$ ipython --no-banner

In [1]: import numpy as np

In [2]: from numpy import linalg as LA

In [3]: np.set_printoptions(precision=2, suppress=True, linewidth=160)

In [4]: def tidy(a):
   ...:     return np.round(a, 2) + 0
   ...: 

In [5]: feats = np.load("case14.npy")

In [6]: feats
Out[6]: 
array([[ 3,  5,  3,  2,  1,  4,  4,  6,  3,  4],
       [ 4,  6,  4,  3,  2,  5,  5,  7,  4,  5],
       [-1,  1, -1, -2, -3,  0,  0,  2, -1,  0],
       [ 0,  2,  0, -1, -2,  1,  1,  3,  0,  1]])

In [7]: # columns 0 and 2 are equal

In [8]: U, sv, Vh = LA.svd(feats)

In [9]: tidy(sv)
Out[9]: array([19.24,  5.83,  0.  ,  0.  ])

In [10]: np.argmax(sv[:-1] / (sv[1:] + 1e-6)) + 1
Out[10]: np.int64(2)

In [11]: B = U[:, :2] @ np.diag(sv[:2]) @ Vh[:2]

In [12]: LA.matrix_rank(B)
Out[12]: np.int64(2)

In [13]: tidy(LA.norm(feats - B, 2)), tidy(sv[2])
Out[13]: (np.float64(0.0), np.float64(0.0))

In [14]: tidy(B)
Out[14]: 
array([[ 3.,  5.,  3.,  2.,  1.,  4.,  4.,  6.,  3.,  4.],
       [ 4.,  6.,  4.,  3.,  2.,  5.,  5.,  7.,  4.,  5.],
       [-1.,  1., -1., -2., -3.,  0.,  0.,  2., -1.,  0.],
       [ 0.,  2.,  0., -1., -2.,  1.,  1.,  3.,  0.,  1.]])

In [15]: blk = np.stack([feats, 3 * feats, feats[::-1]])

In [16]: tidy(LA.norm(blk, axis=(1, 2)))
Out[16]: array([20.1, 60.3, 20.1])

In [17]: LA.matrix_rank(blk.reshape(3, -1))
Out[17]: np.int64(2)

In [18]: blk.sum(axis=0)
Out[18]: 
array([[ 12,  22,  12,   7,   2,  17,  17,  27,  12,  17],
       [ 15,  25,  15,  10,   5,  20,  20,  30,  15,  20],
       [  0,  10,   0,  -5, -10,   5,   5,  15,   0,   5],
       [  3,  13,   3,  -2,  -7,   8,   8,  18,   3,   8]])

In [19]: LA.matrix_rank(blk)
Out[19]: array([2, 2, 2])

In [20]: A, _ = LA.qr(np.array([[-1.6, 0.0, 0.7, -0.3, -0.9, -0.3, 0.2, 1.5, 0.6],
    ...:     [0.5, -0.9, 1.3, -0.2, 0.7, 0.8, -0.3, 0.1, -0.4],
    ...:     [-0.5, -0.5, 0.7, 0.9, -1.0, 1.6, -1.1, -0.9, -1.3],
    ...:     [-0.3, -0.1, -2.0, -1.0, 1.1, 0.1, -1.6, 0.8, 0.8],
    ...:     [-0.8, -0.7, 0.5, -1.3, -0.7, 2.1, -1.0, 1.0, 0.1],
    ...:     [0.7, -1.1, 0.1, 1.0, -1.0, -1.0, 1.4, -1.1, -0.1],
    ...:     [-0.3, 0.4, 0.8, 0.7, 0.5, 0.7, -0.8, -1.7, -1.0],
    ...:     [-1.1, -0.8, -1.9, 1.6, -0.4, -1.1, 0.4, -0.5, -0.3],
    ...:     [1.2, 1.5, 0.7, 0.1, 0.2, 1.6, -0.1, 1.1, 1.5]]))

In [21]: tidy(A)
Out[21]: 
array([[-0.6 ,  0.22, -0.35, -0.03, -0.15, -0.35, -0.02,  0.47,  0.32],
       [ 0.19, -0.47, -0.37, -0.14,  0.58,  0.07, -0.25,  0.42, -0.03],
       [-0.19, -0.15, -0.27,  0.33, -0.16,  0.56,  0.55,  0.22, -0.26],
       [-0.11,  0.  ,  0.58, -0.41,  0.25,  0.27,  0.35,  0.27,  0.39],
       [-0.3 , -0.2 , -0.24, -0.5 , -0.29,  0.48, -0.35, -0.34,  0.14],
       [ 0.26, -0.58,  0.  ,  0.25, -0.39, -0.15,  0.11, -0.01,  0.59],
       [-0.11,  0.22, -0.26,  0.33,  0.53,  0.15,  0.11, -0.47,  0.49],
       [-0.42, -0.2 ,  0.46,  0.52,  0.08,  0.18, -0.5 ,  0.1 , -0.04],
       [ 0.45,  0.5 , -0.07,  0.14, -0.2 ,  0.42, -0.33,  0.36,  0.26]])

In [22]: tidy(LA.norm(A, axis=0))
Out[22]: array([1., 1., 1., 1., 1., 1., 1., 1., 1.])

In [23]: tidy(A[:, 4] @ A[:, 3])
Out[23]: np.float64(0.0)

In [24]: tidy(LA.svd(A, compute_uv=False))
Out[24]: array([1., 1., 1., 1., 1., 1., 1., 1., 1.])
